In [1]: import numpy as np

In [2]: np.set_printoptions(precision=2, suppress=True, linewidth=200, floatmode="fixed")

In [3]: data = np.loadtxt("out14.csv", delimiter=",")

In [4]: print(data)
[[-1.90 -2.00  1.00  0.00 -2.00 -2.00  2.00  0.00  1.00  1.00]
 [ 0.00  0.10 -2.00  2.00  2.00  1.00  2.00  1.00  1.00  2.00]
 [ 0.00  0.00 -1.90  2.00 -1.00 -1.00  1.00 -2.00 -1.00  0.00]
 [-2.00  2.00  0.00  0.10  2.00 -2.00 -2.00  1.00 -1.00  0.00]
 [ 1.00  0.00  2.00  0.00  2.10 -2.00  2.00  1.00  2.00 -2.00]
 [ 2.00  1.00  1.00 -1.00  2.00  0.10 -1.00  2.00  0.00  2.00]
 [-1.00  0.00 -2.00  2.00 -1.00  2.00  0.10  2.00  2.00 -2.00]
 [-1.00  2.00  2.00 -2.00  2.00  2.00  2.00 -0.90  2.00 -1.00]
 [ 0.00  0.00  2.00  1.00 -1.00 -1.00  1.00  2.00 -1.90 -2.00]
 [-2.00 -2.00  1.00  0.00 -2.00 -2.00  2.00  0.00  1.00  1.10]]

In [5]: B = np.array([[1, 3, 0],
   ...:     [-1, -1, -3],
   ...:     [1, 1, 2],
   ...:     [2, 1, -2],
   ...:     [0, -3, 2],
   ...:     [1, 3, -3],
   ...:     [1, -2, 0],
   ...:     [-3, -1, -2],
   ...:     [-2, -1, 3],
   ...:     [-1, -2, -1]])

In [6]: print(np.vstack([data, B.T]).shape)
(13, 10)

In [7]: print(np.linalg.matrix_rank(np.vstack([data, B.T])))
10

In [8]: U, sv, vt = np.linalg.svd(data)

In [9]: print(sv)
[7.66 6.82 6.06 5.14 4.84 4.02 3.75 2.61 0.82 0.01]

In [10]: print(np.argmax(sv[:-1] / (sv[1:] + 1e-6)) + 1)
9

In [11]: B = U[:, :9] @ np.diag(sv[:9]) @ vt[:9]

In [12]: print(np.linalg.matrix_rank(data, rtol=0.05))
9

In [13]: print(B.round(2) + 0)
[[-1.90 -2.00  1.01  0.01 -2.00 -2.00  2.00  0.00  1.00  1.00]
 [ 0.00  0.10 -2.00  2.00  2.00  1.00  2.00  1.00  1.00  2.00]
 [ 0.00  0.00 -1.90  2.00 -1.00 -1.00  1.00 -2.00 -1.00  0.00]
 [-2.00  2.00  0.00  0.10  2.00 -2.00 -2.00  1.00 -1.00  0.00]
 [ 1.00  0.00  2.00  0.00  2.10 -2.00  2.00  1.00  2.00 -2.00]
 [ 2.00  1.00  1.00 -1.00  2.00  0.10 -1.00  2.00  0.00  2.00]
 [-1.00  0.00 -2.00  2.00 -1.00  2.00  0.10  2.00  2.00 -2.00]
 [-1.00  2.00  2.00 -2.00  2.00  2.00  2.00 -0.90  2.00 -1.00]
 [ 0.00  0.00  2.00  1.00 -1.00 -1.00  1.00  2.00 -1.90 -2.00]
 [-2.00 -2.00  0.99 -0.01 -2.00 -2.00  2.00  0.00  1.00  1.10]]

In [14]: print(np.linalg.matrix_rank(B))
9

In [15]: print(round(float(np.linalg.norm(data - B, 2)), 2), round(sv[9], 2))
0.01 0.01

In [16]: u = np.array([-3, 3, 0])

In [17]: print(np.correlate(data[6], data[7], "full"))
[  1.00  -2.00   2.90  -8.00   4.80 -11.80   6.80  -7.60   9.91  -0.60   4.40  10.00   3.80   1.20  -5.80  11.90  -2.00  -6.00   2.00]

In [18]: print(np.polyval(u, data[6]))
[ -6.00   0.00 -18.00  -6.00  -6.00  -6.00   0.27  -6.00  -6.00 -18.00]

In [19]: print(np.cross(data[6, :3], data[7, :3]))
[ 4.00  4.00 -2.00]

In [20]: print(np.linalg.cond(data) > 100)
True

In [21]: print(np.abs(np.linalg.svd(data)[2][-1]))
[0.04 0.07 0.56 0.64 0.06 0.17 0.33 0.27 0.19 0.15]

In [22]: feats = np.loadtxt("data.csv", delimiter=",")

In [23]: print(feats)
[[0.00 0.00 0.00 1.00 0.00 0.00 0.00]
 [0.00 0.00 1.00 0.00 0.00 0.00 0.00]
 [0.00 0.00 0.00 0.00 1.00 0.00 0.00]
 [0.00 0.00 0.00 0.00 0.00 0.00 1.00]
 [0.00 1.00 0.00 0.00 0.00 0.00 0.00]
 [0.00 0.00 0.00 0.00 0.00 1.00 0.00]
 [1.00 0.00 0.00 0.00 0.00 0.00 0.00]]

In [24]: print(np.round(np.linalg.det(feats), 2))
1.0

In [25]: print(feats @ feats)
[[0.00 0.00 0.00 0.00 0.00 0.00 1.00]
 [0.00 0.00 0.00 0.00 1.00 0.00 0.00]
 [0.00 1.00 0.00 0.00 0.00 0.00 0.00]
 [1.00 0.00 0.00 0.00 0.00 0.00 0.00]
 [0.00 0.00 1.00 0.00 0.00 0.00 0.00]
 [0.00 0.00 0.00 0.00 0.00 1.00 0.00]
 [0.00 0.00 0.00 1.00 0.00 0.00 0.00]]

In [26]: print((feats != 0).astype(int))
[[0 0 0 1 0 0 0]
 [0 0 1 0 0 0 0]
 [0 0 0 0 1 0 0]
 [0 0 0 0 0 0 1]
 [0 1 0 0 0 0 0]
 [0 0 0 0 0 1 0]
 [1 0 0 0 0 0 0]]

In [27]: print(np.flatnonzero(np.linalg.matrix_power((feats != 0) + (feats.T != 0) + np.eye(7), 7)[0]))
[0 3 6]

In [28]: x = np.array([1, 0, 0, 3, 3, 0, 1])

In [29]: print(round(np.linalg.norm(x), 2), round(np.linalg.norm(feats @ x), 2))
4.47 4.47

In [30]: print(7 - np.linalg.matrix_rank(feats - np.eye(7), tol=1e-8))
3

In [31]: print(np.linalg.inv(feats))
[[0.00 0.00 0.00 0.00 0.00 0.00 1.00]
 [0.00 0.00 0.00 0.00 1.00 0.00 0.00]
 [0.00 1.00 0.00 0.00 0.00 0.00 0.00]
 [1.00 0.00 0.00 0.00 0.00 0.00 0.00]
 [0.00 0.00 1.00 0.00 0.00 0.00 0.00]
 [0.00 0.00 0.00 0.00 0.00 1.00 0.00]
 [0.00 0.00 0.00 1.00 0.00 0.00 0.00]]

In [32]: print(np.abs(np.linalg.eigvals(feats)))
[1.00 1.00 1.00 1.00 1.00 1.00 1.00]

In [33]: m1 = np.load("m.npy")

In [34]: print(m1)
[[-2  1  1  2  2]
 [-1  2  0  3  1]
 [ 2 -1  3 -1  3]
 [ 0  0 -3  0  3]
 [ 2  0 -2 -3  0]]

In [35]: print(np.linalg.norm(m1, axis=1).argmax())
2

In [36]: print(np.round(np.linalg.norm(m1[2], 1), 2), round(np.linalg.norm(m1[2], np.inf), 2))
10.0 3.0

In [37]: print(np.round(np.linalg.norm(m1, "nuc"), 2))
18.27

In [38]: print(np.round(np.linalg.norm(m1, 1), 2), np.round(np.linalg.norm(m1, np.inf), 2))
9.0 10.0

In [39]: print(np.linalg.norm(m1, axis=0))
[3.61 2.45 4.80 4.80 4.80]

In [40]: th = np.radians(180)

In [41]: R = np.eye(5)

In [42]: R[0, 0] = R[3, 3] = np.cos(th)

In [43]: R[0, 3], R[3, 0] = -np.sin(th), np.sin(th)

In [44]: print(R.round(2) + 0)
[[-1.00  0.00  0.00  0.00  0.00]
 [ 0.00  1.00  0.00  0.00  0.00]
 [ 0.00  0.00  1.00  0.00  0.00]
 [ 0.00  0.00  0.00 -1.00  0.00]
 [ 0.00  0.00  0.00  0.00  1.00]]

In [45]: B = m1 @ R.T

In [46]: print(np.allclose(np.linalg.norm(m1, axis=1), np.linalg.norm(B, axis=1)))
True

In [47]: print(B)
[[ 2.00  1.00  1.00 -2.00  2.00]
 [ 1.00  2.00  0.00 -3.00  1.00]
 [-2.00 -1.00  3.00  1.00  3.00]
 [ 0.00  0.00 -3.00  0.00  3.00]
 [-2.00  0.00 -2.00  3.00  0.00]]

In [48]: print(np.sort(np.abs(np.linalg.eigvals(B))))
[1.76 1.76 2.68 4.93 4.93]

In [49]: print(np.allclose(B @ B.T, B.T @ B))
False

In [50]: print(round(np.linalg.det(B), 2))
-201.0

In [51]: print(np.round((B - B.T) / 2, 2) + 0)
[[ 0.00  0.00  1.50 -1.00  2.00]
 [ 0.00  0.00  0.50 -1.50  0.50]
 [-1.50 -0.50  0.00  2.00  2.50]
 [ 1.00  1.50 -2.00  0.00  0.00]
 [-2.00 -0.50 -2.50  0.00  0.00]]

In [52]: print(np.round(B @ B, 2) + 0)
[[ -1.00   3.00   7.00   0.00   2.00]
 [  2.00   5.00   8.00  -5.00  -5.00]
 [-17.00  -7.00  -2.00  19.00   7.00]
 [  0.00   3.00 -15.00   6.00  -9.00]
 [  0.00   0.00 -17.00   2.00  -1.00]]

In [53]: K = np.load("test3.npy")

In [54]: print(K)
[[-3  0  0  0  0  0  0  0  0  0]
 [ 0  2  0  0  0  0  0  0  0  0]
 [ 0  0  3  0  0  0  0  0  0  0]
 [ 0  0  0 -2  0  0  0  0  0  0]
 [ 0  0  0  0 -2  0  0  0  0  0]
 [ 0  0  0  0  0 -1  0  0  0  0]
 [ 0  0  0  0  0  0  1  0  0  0]
 [ 0  0  0  0  0  0  0 -2  0  0]
 [ 0  0  0  0  0  0  0  0 -2  0]
 [ 0  0  0  0  0  0  0  0  0  2]]

In [55]: # symmetric, so the eigenvalues are real

In [56]: print(np.allclose(K @ K.T, K.T @ K))
True

In [57]: print(np.trace(K))
-4

In [58]: O, V = np.linalg.qr(K[:, :6])[0], np.linalg.qr(K[:, 6:])[0]

In [59]: sv = np.linalg.svd(O.T @ V, compute_uv=False)

In [60]: print(np.degrees(np.arccos(sv.clip(0, 1))))
[90.00 90.00 90.00 90.00]

In [61]: print(np.round(np.linalg.norm(O @ O.T - V @ V.T, 2), 2))
1.0

In [62]: print(sv)
[0.00 0.00 0.00 0.00]

In [63]: print((sv > 0.9).sum())
0

In [64]: ev, V = np.linalg.eigh(K)

In [65]: x = np.array([2, -1, 1, 0, 2, -3, 1, 0, -2, -3])

In [66]: print(round(x @ K @ x / (x @ x), 2), ev[0], ev[-1])
-0.39 -3.0 3.0

In [67]: print((np.sign(V[:, -1].round(6)) == np.sign(V[0, -1].round(6))).astype(int))
[1 1 0 1 1 1 1 1 1 1]

In [68]: print(np.linalg.eigvalsh(K[1:, 1:]))
[-2.00 -2.00 -2.00 -2.00 -1.00  1.00  2.00  2.00  3.00]

In [69]: print(V * np.maximum(ev, 0) @ V.T)
[[0.00 0.00 0.00 0.00 0.00 0.00 0.00 0.00 0.00 0.00]
 [0.00 2.00 0.00 0.00 0.00 0.00 0.00 0.00 0.00 0.00]
 [0.00 0.00 3.00 0.00 0.00 0.00 0.00 0.00 0.00 0.00]
 [0.00 0.00 0.00 0.00 0.00 0.00 0.00 0.00 0.00 0.00]
 [0.00 0.00 0.00 0.00 0.00 0.00 0.00 0.00 0.00 0.00]
 [0.00 0.00 0.00 0.00 0.00 0.00 0.00 0.00 0.00 0.00]
 [0.00 0.00 0.00 0.00 0.00 0.00 1.00 0.00 0.00 0.00]
 [0.00 0.00 0.00 0.00 0.00 0.00 0.00 0.00 0.00 0.00]
 [0.00 0.00 0.00 0.00 0.00 0.00 0.00 0.00 0.00 0.00]
 [0.00 0.00 0.00 0.00 0.00 0.00 0.00 0.00 0.00 2.00]]

In [70]: u = np.array([0, 0, 2, 1, 3, 2, 3, 2])

In [71]: g = np.array([-5, 0, -1, 5])

In [72]: mat = np.outer(u, g)

In [73]: print(mat)
[[  0   0   0   0]
 [  0   0   0   0]
 [-10   0  -2  10]
 [ -5   0  -1   5]
 [-15   0  -3  15]
 [-10   0  -2  10]
 [-15   0  -3  15]
 [-10   0  -2  10]]

In [74]: # rank 1

In [75]: print(np.linalg.matrix_rank(mat, rtol=0.1))
1

In [76]: print([round(float(x), 2) for x in np.linalg.svd(mat, compute_uv=False)[:3]])
[39.76, 0.0, 0.0]

In [77]: print(round(float(np.linalg.norm(mat, 2) / np.linalg.norm(mat)), 2))
1.0

In [78]: U, sv, vt = np.linalg.svd(mat)

In [79]: print(sv.round(2) + 0)
[39.76  0.00  0.00  0.00]

In [80]: B = U[:, :1] @ np.diag(sv[:1]) @ vt[:1]

In [81]: print(round(float(np.linalg.norm(mat - B, 2)), 2), round(float(sv[1]), 2))
0.0 0.0

In [82]: print(np.linalg.matrix_rank(mat, rtol=0.05))
1

In [83]: print(round(np.linalg.norm(mat) ** 2 / np.linalg.norm(mat, 2) ** 2, 2))
1.0

In [84]: print(round(float(np.linalg.norm(mat[4], 1)), 2), round(float(np.linalg.norm(mat[4], np.inf)), 2))
33.0 15.0

In [85]: print(round(float(np.linalg.norm(mat, "nuc")), 2))
39.76

In [86]: print(round(float(np.linalg.norm(mat, 1)), 2), np.round(np.linalg.norm(mat, np.inf), 2))
65.0 33.0

In [87]: print(np.linalg.norm(mat, axis=1))
[ 0.00  0.00 14.28  7.14 21.42 14.28 21.42 14.28]

In [88]: print(mat[4] @ mat[2])
306

In [89]: print(np.round(np.linalg.norm(mat[4] - mat[2]), 2))
7.14

In [90]: print(np.linalg.norm(mat, axis=1).argmax())
4

In [91]: rng = np.random.default_rng(68)

In [92]: M = rng.normal(size=(12, 8)) + 3 * np.array([2, 1, 3, 0, 3, 3, 0, 2])

In [93]: print(M)
[[ 7.87  3.86  9.71  0.01 10.32  9.81  0.04  6.32]
 [ 4.52  3.84  9.54 -2.05 10.42  9.70  0.67  5.94]
 [ 5.21  4.37  9.53  0.55  8.91  9.97  0.27  7.30]
 [ 5.49  3.92  7.46 -2.28  9.17  8.75  0.14  6.70]
 [ 4.35  2.58  9.07  1.28  8.86  9.38 -1.25  7.68]
 [ 5.90  4.00  9.04  0.37  8.61  9.40  0.70  6.42]
 [ 5.73  3.06 10.09 -1.67  9.34  8.10 -0.78  5.06]
 [ 5.58  4.75  8.70  0.72  7.94  7.92  0.98  6.59]
 [ 6.37  2.68 10.06  0.23  8.73  8.31  0.36  5.97]
 [ 6.39  4.19  7.86  0.49  8.74  7.05 -0.10  5.94]
 [ 6.43  3.39  8.60 -0.06  9.75  8.32  0.21  6.29]
 [ 5.42  3.30  7.31 -1.05  8.61  7.17 -1.70  6.37]]

In [94]: x = np.array([3, 1, 0, 2, 2, 1, 4, 1])

In [95]: target = M @ x

In [96]: coef, lr = np.zeros(8), 1 / np.linalg.norm(M, 2) ** 2

In [97]: for i in range(6):
    ...:     coef -= lr * M.T @ (M @ coef - target)
    ...:     if i % 1 == 0: print(i, round(np.linalg.norm(M @ coef - target), 2))
    ...: 
0 16.05
1 15.99
2 15.94
3 15.89
4 15.84
5 15.78

In [98]: print(round(float(np.linalg.cond(M)), 2))
64.83

In [99]: print(coef.round(2) + 0)
[0.99 0.63 1.46 0.00 1.48 1.42 0.04 1.05]

In [100]: U, sv, vt = np.linalg.svd(M)

In [101]: print(np.argmax(sv[:-1] / (sv[1:] + 1e-6)) + 1)
1

In [102]: print(sv)
[62.57  4.33  3.57  3.10  3.02  1.64  1.18  0.97]

In [103]: B = U[:, :1] @ np.diag(sv[:1]) @ vt[:1]

In [104]: print(np.linalg.matrix_rank(M, rtol=0.05))
3

In [105]: print(np.linalg.matrix_rank(B))
1

In [106]: O, V = np.linalg.qr(M[:, :6])[0], np.linalg.qr(M[:, 6:])[0]

In [107]: sv = np.linalg.svd(O.T @ V, compute_uv=False)

In [108]: print(np.degrees(np.arccos(sv.clip(0, 1))))
[ 3.84 53.17]

In [109]: print(np.round(np.linalg.norm(O @ O.T - V @ V.T, 2), 2))
1.0

In [110]: print((sv > 0.9).sum())
1

In [111]: print(sv)
[1.00 0.60]

In [112]: B = np.array([[5, 8], [3, 8], [3, -7], [9, 9], [0, -6], [-2, -8], [7, -5], [-7, 0]])

In [113]: print(np.linalg.matrix_rank(np.vstack([M, B.T])))
8

In [114]: print(np.einsum("ij,ij->i", M, M))
[413.80 368.71 369.64 311.98 336.64 336.98 325.93 300.00 330.07 281.74 330.43 263.86]

In [115]: W2 = np.array([[-4, 1, -4, 4, -2, 5], [2, 4, -3, 4, -2, 4], [3, 2, 4, 3, -5, 1]])

In [116]: E = rng.normal(size=(18, 3)) @ W2 + np.array([2, -5, -1, 2, -4, 5])

In [117]: print(E)
[[  2.81   0.38  -7.00   8.29  -6.62  11.94]
 [  1.16  -9.89   3.13  -4.37  -0.21  -1.46]
 [  7.74   6.21  -3.85  16.26 -15.84  17.14]
 [ 10.60  -0.05  -2.54   1.56  -1.84   4.07]
 [  5.59   2.13  -7.53   8.43  -6.19  11.88]
 [ 12.55  -4.74   5.33  -5.27   0.50  -4.20]
 [ -1.63  -4.75  -1.99   5.84  -7.56   8.95]
 [  9.82   2.87   1.42  10.45 -12.98  10.47]
 [  2.68 -10.58  -0.75  -9.61   7.37  -4.91]
 [  9.54   1.26  -1.77   5.75  -6.51   7.48]
 [ -0.29   4.31 -12.12  16.44 -11.98  20.65]
 [  6.56  -7.78   1.11  -7.19   4.28  -3.88]
 [ -1.01  -9.59   1.63  -2.29  -1.60   0.98]
 [ -5.76  -9.01  -7.38  -1.19   2.11   5.10]
 [ -5.04  -8.97  -1.76   1.35  -3.60   5.51]
 [  5.35  -2.16  -1.61   3.64  -4.93   6.16]
 [ -0.21  -9.32  -2.74  -5.13   3.83  -0.22]
 [  7.49  -2.46   1.57   2.54  -5.50   4.06]]

In [118]: # looks like rank 4

In [119]: D = np.linalg.norm(E[:, None] - E[None], axis=-1)

In [120]: print(D[8].round(6).argsort(kind="stable")[:4])
[ 8 11 16  1]

In [121]: print(D[:5, :5])
[[ 0.00 24.32 15.62 14.52  3.36]
 [24.32  0.00 36.98 16.93 25.60]
 [15.62 36.98  0.00 25.15 14.73]
 [14.52 16.93 25.15  0.00 13.49]
 [ 3.36 25.60 14.73 13.49  0.00]]

In [122]: print(np.flatnonzero(D[8] < D.mean() / 2))
[ 8 11 16]

In [123]: print(np.unravel_index(D.round(6).argmax(), D.shape))
(np.int64(8), np.int64(10))

In [124]: print(np.linalg.matrix_rank(D ** 2))
5

In [125]: G = np.cov(E, rowvar=False)

In [126]: print(E.std(axis=0))
[5.26 5.39 4.22 7.39 6.05 7.01]

In [127]: print(np.argsort(-E.std(axis=0).round(6), kind="stable"))
[3 5 4 1 0 2]

In [128]: G = E.T @ E

In [129]: print(np.linalg.matrix_rank(G))
4

In [130]: print(round(float(np.trace(G)), 2), round(float((E ** 2).sum()), 2))
5335.4 5335.4

In [131]: print((E @ E.T).shape)
(18, 18)

In [132]: print(np.diag(G))
[ 755.30  738.50  395.52 1098.92  910.40 1436.76]

In [133]: Xs = E - E.mean(axis=0)

In [134]: U, sv, vt = np.linalg.svd(Xs, full_matrices=False)

In [135]: print(np.abs(vt[0]).argmax())
3

In [136]: print(sv.round(2) + 0)
[54.55 26.54 13.76  0.00  0.00  0.00]

In [137]: print(np.linalg.matrix_rank(Xs))
3

In [138]: print(np.abs(U[:, 0]).argmax())
10
